In [1]: import numpy as np

In [2]: np.set_printoptions(precision=2, suppress=True, linewidth=160, legacy="1.25")

In [3]: def rnd(a):
   ...:     return np.round(a, 2) + 0
   ...: 

In [4]: feats = np.array([[0.5, -1.3, 0.2, -3.0],
   ...:     [1.8, -1.8, 0.4, 19.0],
   ...:     [0.2, 0.2, 0.3, 0.0],
   ...:     [-0.3, 0.8, -0.1, -6.0]])

In [5]: # row 1 dominates

In [6]: q, r_ = np.linalg.qr(feats)

In [7]: rnd(abs(r_[0, 0])), rnd(np.linalg.norm(feats[:, 0]))
Out[7]: (1.9, 1.9)

In [8]: arr = np.array([[0.18, -0.23, -0.59], [0.04, -0.08, 0.37], [-0.34, -1.93, 2.22]])

In [9]: u = np.array([2, 0, 1])

In [10]: out = arr + np.outer(u, np.eye(3)[0])

In [11]: np.linalg.matrix_rank(np.linalg.inv(out) - np.linalg.inv(arr), tol=1e-8)
Out[11]: 1

In [12]: vec = np.array([1, 8, -7])

In [13]: rnd(np.einsum("ij,j->i", arr, vec))
Out[13]: array([  2.47,  -3.19, -31.32])

In [14]: np.linalg.norm(arr @ vec) <= np.linalg.norm(arr, 2) * np.linalg.norm(vec) + 1e-9
Out[14]: True

In [15]: (arr @ vec).argmax()
Out[15]: 0

In [16]: np.sign((arr @ vec).round(6))
Out[16]: array([ 1., -1., -1.])

In [17]: rnd(arr @ np.ones(3))
Out[17]: array([-0.64,  0.33, -0.05])

In [18]: arr @ np.eye(3)[0]
Out[18]: array([ 0.18,  0.04, -0.34])

In [19]: rnd(arr * vec)
Out[19]: 
array([[  0.18,  -1.84,   4.13],
       [  0.04,  -0.64,  -2.59],
       [ -0.34, -15.44, -15.54]])

In [20]: rnd(arr @ vec)
Out[20]: array([  2.47,  -3.19, -31.32])

In [21]: rnd(np.trace(arr))
Out[21]: 2.32

In [22]: np.allclose(arr, arr.T)
Out[22]: False

In [23]: rnd(arr @ arr)
Out[23]: 
array([[ 0.22,  1.12, -1.5 ],
       [-0.12, -0.72,  0.77],
       [-0.89, -4.05,  4.41]])

In [24]: rnd(np.linalg.matrix_power(arr, 3))
Out[24]: 
array([[ 0.6 ,  2.76, -3.05],
       [-0.31, -1.4 ,  1.51],
       [-1.82, -7.99,  8.83]])

In [25]: rnd((arr + arr.T) / 2)
Out[25]: 
array([[ 0.18, -0.1 , -0.46],
       [-0.1 , -0.08, -0.78],
       [-0.46, -0.78,  2.22]])
